$ python3 -q
>>> import numpy as np
>>> np.set_printoptions(precision=1, suppress=True, linewidth=160)
>>> def rnd(a):
...     return np.round(a, 1) + 0
... 
>>> rng = np.random.default_rng(76)
>>> lab = rng.integers(0, 3, 7)
>>> M = np.triu((lab[:, None] == lab) & (rng.random((7, 7)) < 0.8), 1).astype(int)
>>> M += M.T
>>> M
array([[0, 0, 1, 0, 1, 0, 0],
       [0, 0, 0, 1, 0, 1, 1],
       [1, 0, 0, 0, 1, 0, 0],
       [0, 1, 0, 0, 0, 1, 1],
       [1, 0, 1, 0, 0, 0, 0],
       [0, 1, 0, 1, 0, 0, 0],
       [0, 1, 0, 1, 0, 0, 0]])
>>> # symmetric
>>> vals, vecs = np.linalg.eigh(M)
>>> x = np.array([-2, 0, -9, -4, 4, -6, -5])
>>> rnd(x @ M @ x / (x @ x)), rnd(vals[0]), rnd(vals[-1])
(np.float64(0.2), np.float64(-1.6), np.float64(2.6))
>>> rnd(vecs * np.maximum(vals, 0) @ vecs.T)
array([[0.7, 0. , 0.7, 0. , 0.7, 0. , 0. ],
       [0. , 0.8, 0. , 0.8, 0. , 0.6, 0.6],
       [0.7, 0. , 0.7, 0. , 0.7, 0. , 0. ],
       [0. , 0.8, 0. , 0.8, 0. , 0.6, 0.6],
       [0.7, 0. , 0.7, 0. , 0.7, 0. , 0. ],
       [0. , 0.6, 0. , 0.6, 0. , 0.5, 0.5],
       [0. , 0.6, 0. , 0.6, 0. , 0.5, 0.5]])
>>> (np.sign(vecs[:, -1].round(6)) == np.sign(vecs[0, -1].round(6))).astype(int)
array([1, 0, 1, 0, 1, 0, 0])
>>> rnd(vecs * np.abs(vals) @ vecs.T)
array([[1.3, 0. , 0.3, 0. , 0.3, 0. , 0. ],
       [0. , 1.6, 0. , 0.6, 0. , 0.2, 0.2],
       [0.3, 0. , 1.3, 0. , 0.3, 0. , 0. ],
       [0. , 0.6, 0. , 1.6, 0. , 0.2, 0.2],
       [0.3, 0. , 0.3, 0. , 1.3, 0. , 0. ],
       [0. , 0.2, 0. , 0.2, 0. , 1. , 1. ],
       [0. , 0.2, 0. , 0.2, 0. , 1. , 1. ]])
>>> x @ M @ x
np.int64(36)
>>> rnd(M @ np.linalg.pinv(M) @ M)
array([[0., 0., 1., 0., 1., 0., 0.],
       [0., 0., 0., 1., 0., 1., 1.],
       [1., 0., 0., 0., 1., 0., 0.],
       [0., 1., 0., 0., 0., 1., 1.],
       [1., 0., 1., 0., 0., 0., 0.],
       [0., 1., 0., 1., 0., 0., 0.],
       [0., 1., 0., 1., 0., 0., 0.]])
>>> np.unique(M.round(6), axis=0).shape
(6, 7)
>>> np.linalg.lstsq(M[:-1].T, M[-1])[2]
np.int32(6)
>>> rnd(np.linalg.eigvalsh(M).min())
np.float64(-1.6)
>>> try:
...     np.linalg.cholesky(M)
... except np.linalg.LinAlgError as e:
...     print(repr(e))
... 
LinAlgError('Matrix is not positive definite')
>>> [round(float(np.linalg.det(M[:i, :i])), 2) + 0 for i in range(1, 8)]
[0.0, 0.0, 0.0, 1.0, -2.0, 4.0, 0.0]
>>> np.all(np.linalg.eigvalsh(M) > 0)
np.False_
>>> np.trace(M @ M @ M) // 6
np.int64(3)
>>> L = np.diag(M.sum(axis=1)) - M
>>> round(np.linalg.det(L[1:, 1:]))
0
>>> L
array([[ 2,  0, -1,  0, -1,  0,  0],
       [ 0,  3,  0, -1,  0, -1, -1],
       [-1,  0,  2,  0, -1,  0,  0],
       [ 0, -1,  0,  3,  0, -1, -1],
       [-1,  0, -1,  0,  2,  0,  0],
       [ 0, -1,  0, -1,  0,  2,  0],
       [ 0, -1,  0, -1,  0,  0,  2]])
>>> L @ np.ones(7)
array([0., 0., 0., 0., 0., 0., 0.])
>>> (np.linalg.eigvalsh(L) < 1e-8).sum()
np.int64(2)
>>> rnd(np.linalg.eigvalsh(L))
array([0., 0., 2., 3., 3., 4., 4.])
>>> r0 = np.array([0, -2, 0, -2, 0, -1, 0])
>>> feats = np.outer(rng.normal(size=21), r0) + 0.3 * rng.normal(size=(21, 7))
>>> rnd(feats)
array([[-0.2, -0.2, -0.4, -0.3, -0.1, -0.4, -0.2],
       [ 0.2, -1.1,  0. , -0.8,  0. , -0.3,  0.4],
       [ 0.5,  2. ,  0.7,  2.4,  0. ,  1.1, -0.2],
       [ 0. , -0.7, -0.3, -1.5, -0.3, -0.9,  0. ],
       [ 0.3,  2.4,  0.3,  2.3,  0.2,  1.1,  0.5],
       [-0.2,  1.2,  0.1,  0.4, -0.1,  0.4,  0.3],
       [-0.3,  1.6, -0.6,  1.3,  0.2,  0.5,  0.4],
       [ 0.3,  3.6,  0.2,  3.9, -0.1,  1.7,  0.1],
       [-0.3,  0.9,  0.2,  0.6,  0.2,  0.6,  0.5],
       [ 0.2,  1.5,  0.5,  1.3,  0. ,  0.9,  0.1],
       [-0.1, -1.1,  0. , -1.5,  0. , -1.2, -0.4],
       [ 0.4, -2. ,  0.1, -2.6, -0.1, -1. ,  0.1],
       [-0.3, -4.8, -0.1, -4.9,  0.3, -2.8, -0.2],
       [ 0.4, -1.8, -0.6, -1.8, -0.7, -0.6, -0.3],
       [ 0.3,  0.2,  0.2, -0.3,  0.7, -0.6,  0.1],
       [-0.3, -2.3,  0.1, -2.3,  0.4, -0.9,  0.1],
       [-0.3,  2.3,  0.2,  1.3, -0.2,  1.2, -0.1],
       [-0.7, -0.1,  0. , -0.4, -0.1, -0.1,  0.1],
       [ 0.2,  0.6,  0.2,  0.1,  0.3,  0.8,  0.1],
       [-0.1,  2.1,  0.1,  1.9, -0.5,  1. , -0.1],
       [ 0. , -1.6, -0.5, -1.6, -0.1, -0.8,  0.3]])
>>> C2 = np.cov(feats, rowvar=False)
>>> rnd(np.polyfit(feats[:, 3], feats[:, 5], 1))
array([0.5, 0. ])
>>> rnd(C2)
array([[ 0.1,  0.1,  0. ,  0.1,  0. ,  0.1,  0. ],
       [ 0.1,  4. ,  0.3,  4. , -0.1,  2.1,  0.1],
       [ 0. ,  0.3,  0.1,  0.3,  0. ,  0.2,  0. ],
       [ 0.1,  4. ,  0.3,  4.1, -0.1,  2.1,  0.1],
       [ 0. , -0.1,  0. , -0.1,  0.1, -0.1,  0. ],
       [ 0.1,  2.1,  0.2,  2.1, -0.1,  1.2,  0.1],
       [ 0. ,  0.1,  0. ,  0.1,  0. ,  0.1,  0.1]])
>>> rnd(np.linalg.eigvalsh(C2)[::-1])
array([9.2, 0.1, 0.1, 0.1, 0.1, 0.1, 0. ])
>>> C2.shape
(7, 7)
>>> np.argwhere(np.triu(np.abs(np.corrcoef(feats.T)) > 0.8, 1))
array([[1, 3],
       [1, 5],
       [3, 5]])
>>> M2 = np.c_[feats[:, :5] @ np.array([[0, -1, -2, -1, -1],
...     [1, 2, -3, -2, -2],
...     [-1, -2, 3, 3, 3],
...     [1, 2, -1, -2, -3],
...     [-2, 2, -3, 0, -3]]), np.array([1, 2, 1, 2, 1, 0, 0, 1, 2, 2, 1, 0, 2, 0, 0, 1, 0, 2, 0, 1, 2])]
>>> rnd(M2)
array([[  0.2,  -0.2,   0.5,   0. ,   0.6,   1. ],
       [ -1.9,  -3.8,   3.3,   3.4,   4. ,   2. ],
       [  3.7,   6.9,  -7.1,  -7.1,  -9.5,   1. ],
       [ -1.3,  -4.4,   3.6,   3.5,   5.9,   2. ],
       [  3.9,   8.9,  -9.8,  -8.8, -11.8,   1. ],
       [  1.8,   3. ,  -2.8,  -2.7,  -2.7,   0. ],
       [  3.1,   7.7,  -8. ,  -7.4,  -9.3,   0. ],
       [  7.5,  14. , -14.1, -14.6, -18. ,   1. ],
       [  1. ,   3.3,  -2.8,  -2.2,  -3.4,   2. ],
       [  2.2,   4.3,  -4.7,  -4.1,  -5.5,   2. ],
       [ -2.7,  -5.3,   5.2,   5.5,   7. ,   1. ],
       [ -4.4, -10. ,   8.4,   8.9,  11.9,   0. ],
       [-10.3, -18.4,  18.7,  19.6,  23.5,   2. ],
       [ -1.8,  -7.8,   6.8,   5.2,   9. ,   0. ],
       [ -1.6,   0.5,  -2.4,   0.5,  -1.2,   0. ],
       [ -5.5,  -8.4,   9.1,   9.9,  11. ,   1. ],
       [  3.8,   6.7,  -6.4,  -6.3,  -7.1,   0. ],
       [ -0.3,  -0.6,   2.6,   1.8,   2.5,   2. ],
       [ -0.1,   1.3,  -2.4,  -0.9,  -1.9,   0. ],
       [  5. ,   6.9,  -6.4,  -7.7,  -8. ,   1. ],
       [ -2.5,  -5.5,   5. ,   4.8,   6.6,   2. ]])
>>> rnd(np.linalg.lstsq(feats, M2[:, 0])[0])
array([ 0.,  1., -1.,  1., -2.,  0.,  0.])
>>> np.linalg.matrix_rank(np.c_[feats, M2])
np.int64(8)
>>> rnd(np.linalg.norm(np.linalg.qr(feats)[0].T @ M2, axis=0) ** 2 / ((M2 ** 2).sum(axis=0) + 1e-12))
array([1. , 1. , 1. , 1. , 1. , 0.4])
>>> np.linalg.matrix_rank(M2)
np.int64(6)
>>> rnd(np.linalg.norm(M2 - feats @ np.linalg.lstsq(feats, M2)[0], axis=0))
array([0. , 0. , 0. , 0. , 0. , 4.5])
>>> d = np.linalg.norm(feats[:, None] - feats[None], axis=-1)
>>> d.mean(axis=1).argmax()
np.int64(12)
>>> np.linalg.matrix_rank(d ** 2)
np.int64(9)
>>> d.shape
(21, 21)
>>> M2 = feats + rng.integers(-2, 3, (21, 1)) @ rng.integers(-2, 3, (1, 7))
>>> rnd(M2)
array([[ 0.8, -0.2, -2.4, -1.3, -1.1,  1.6,  1.8],
       [-0.8, -1.1,  2. ,  0.2,  1. , -2.3, -1.6],
       [ 2.5,  2. , -3.3,  0.4, -2. ,  5.1,  3.8],
       [-1. , -0.7,  1.7, -0.5,  0.7, -2.9, -2. ],
       [ 0.3,  2.4,  0.3,  2.3,  0.2,  1.1,  0.5],
       [-0.2,  1.2,  0.1,  0.4, -0.1,  0.4,  0.3],
       [-2.3,  1.6,  3.4,  3.3,  2.2, -3.5, -3.6],
       [-1.7,  3.6,  4.2,  5.9,  1.9, -2.3, -3.9],
       [-2.3,  0.9,  4.2,  2.6,  2.2, -3.4, -3.5],
       [-1.8,  1.5,  4.5,  3.3,  2. , -3.1, -3.9],
       [ 0.9, -1.1, -2. , -2.5, -1. ,  0.8,  1.6],
       [ 0.4, -2. ,  0.1, -2.6, -0.1, -1. ,  0.1],
       [-1.3, -4.8,  1.9, -3.9,  1.3, -4.8, -2.2],
       [ 1.4, -1.8, -2.6, -2.8, -1.7,  1.4,  1.7],
       [-1.7,  0.2,  4.2,  1.7,  2.7, -4.6, -3.9],
       [ 1.7, -2.3, -3.9, -4.3, -1.6,  3.1,  4.1],
       [-2.3,  2.3,  4.2,  3.3,  1.8, -2.8, -4.1],
       [-0.7, -0.1,  0. , -0.4, -0.1, -0.1,  0.1],
       [-0.8,  0.6,  2.2,  1.1,  1.3, -1.2, -1.9],
       [-1.1,  2.1,  2.1,  2.9,  0.5, -1. , -2.1],
       [ 2. , -1.6, -4.5, -3.6, -2.1,  3.2,  4.3]])
>>> rnd(M2 - feats)
array([[ 1.,  0., -2., -1., -1.,  2.,  2.],
       [-1.,  0.,  2.,  1.,  1., -2., -2.],
       [ 2.,  0., -4., -2., -2.,  4.,  4.],
       [-1.,  0.,  2.,  1.,  1., -2., -2.],
       [ 0.,  0.,  0.,  0.,  0.,  0.,  0.],
       [ 0.,  0.,  0.,  0.,  0.,  0.,  0.],
       [-2.,  0.,  4.,  2.,  2., -4., -4.],
       [-2.,  0.,  4.,  2.,  2., -4., -4.],
       [-2.,  0.,  4.,  2.,  2., -4., -4.],
       [-2.,  0.,  4.,  2.,  2., -4., -4.],
       [ 1.,  0., -2., -1., -1.,  2.,  2.],
       [ 0.,  0.,  0.,  0.,  0.,  0.,  0.],
       [-1.,  0.,  2.,  1.,  1., -2., -2.],
       [ 1.,  0., -2., -1., -1.,  2.,  2.],
       [-2.,  0.,  4.,  2.,  2., -4., -4.],
       [ 2.,  0., -4., -2., -2.,  4.,  4.],
       [-2.,  0.,  4.,  2.,  2., -4., -4.],
       [ 0.,  0.,  0.,  0.,  0.,  0.,  0.],
       [-1.,  0.,  2.,  1.,  1., -2., -2.],
       [-1.,  0.,  2.,  1.,  1., -2., -2.],
       [ 2.,  0., -4., -2., -2.,  4.,  4.]])
>>> np.abs(M2 - feats).sum(axis=1)
array([ 9.,  9., 18.,  9.,  0.,  0., 18., 18., 18., 18.,  9.,  0.,  9.,  9., 18., 18., 18.,  0.,  9.,  9., 18.])
>>> W0 = np.array([[2, 0, 1, 0], [2, 0, 1, 0], [0, 0, -2, 0], [0, 0, -2, 0]])
>>> rk = np.linalg.matrix_rank(W0)
>>> rk
np.int64(2)
>>> N = np.linalg.svd(W0)[2][rk:].T
>>> [int(np.linalg.matrix_rank(np.delete(W0, i, axis=0))) for i in range(4)]
[2, 2, 2, 2]
>>> cen = (feats - feats.mean(axis=0)) / feats.std(axis=0)
>>> rnd(cen.std(axis=0))
array([1., 1., 1., 1., 1., 1., 1.])
>>> np.argwhere(np.abs(cen) > 2)
array([[ 2,  2],
       [ 7,  3],
       [12,  1],
       [12,  3],
       [12,  5],
       [13,  4],
       [14,  4],
       [17,  0]])
>>> coef = np.linalg.lstsq(np.delete(cen, 1, axis=1), cen[:, 1])[0]
>>> rnd(coef)
array([-0.1,  0. ,  0.8,  0. ,  0.2,  0. ])
>>> rnd(1 - np.var(cen[:, 1] - np.delete(cen, 1, axis=1) @ coef))
np.float64(1.0)
>>> A = np.array([[35, 22, -12, 6, -9, -49],
...     [-19, 66, -68, 18, -63, 9],
...     [-14, 59, -88, 35, -63, 11],
...     [12, 76, -104, 44, -72, -24]])
>>> # null space of dimension 3
>>> rk = np.linalg.matrix_rank(A)
>>> rk
np.int64(3)
>>> N = np.linalg.svd(A)[2][rk:].T
>>> rnd(A @ N)
array([[0., 0., 0.],
       [0., 0., 0.],
       [0., 0., 0.],
       [0., 0., 0.]])
>>> [int(np.linalg.matrix_rank(A[:i])) for i in range(1, len(A) + 1)]
[1, 2, 3, 3]
>>> [int(np.linalg.matrix_rank(np.delete(A, i, axis=0))) for i in range(4)]
[3, 3, 3, 3]
>>> w1 = np.array([[0, -3, -3, -3, -1, 2],
...     [-2, -3, -2, 0, -2, 0],
...     [3, 2, 0, 1, 0, 3],
...     [3, -1, -2, -2, 0, -1],
...     [-2, -2, -3, 0, 1, 3],
...     [1, 0, -3, 0, -2, 2]])
>>> coef = np.array([4, 4, 3, 3, 5, 3])
>>> hid = np.maximum(A @ w1 + coef, 0)
>>> hid
array([[ 0,  0, 16,  0, 15,  0],
       [ 0,  0, 54,  0,  0,  0],
       [ 0,  0, 13,  0,  0,  0],
       [ 0,  0, 15,  0,  0,  0]])
>>> W2 = np.array([[1, 3], [3, 0], [-2, 2], [1, -3], [-3, 0], [3, 1]])
>>> w1 @ W2
array([[  3,   5],
       [ -1, -10],
       [ 19,   9],
       [ -1,  10],
       [  4,  -9],
       [ 19,  -1]])
>>> E = np.loadtxt("run14.csv", delimiter=",")
>>> E
array([[ 1.4,  2.6, -0.6],
       [ 1. ,  0.5,  1.5],
       [ 2.3,  0.5,  1.5],
       [ 2.8,  0.2,  1.8],
       [ 1.4,  2.6, -0.6],
       [ 2.4,  1.2,  0.8],
       [ 3.7, -0.7,  2.7],
       [ 1.3,  3. , -1. ],
       [ 3.1, -0.8,  2.8],
       [ 1. ,  4.1, -2.1]])
>>> # rows 0 and 4 are equal
>>> cen = (E - E.mean(axis=0)) / E.std(axis=0)
>>> np.argwhere(np.abs(cen) > 2)
array([], shape=(0, 2), dtype=int64)
>>> cen.std(axis=0)
array([1., 1., 1.])
>>> coef = np.linalg.lstsq(np.delete(cen, 2, axis=1), cen[:, 2])[0]
>>> 1 - np.var(cen[:, 2] - np.delete(cen, 2, axis=1) @ coef)
np.float64(1.0)
>>> np.abs(coef).argmax()
np.int64(1)
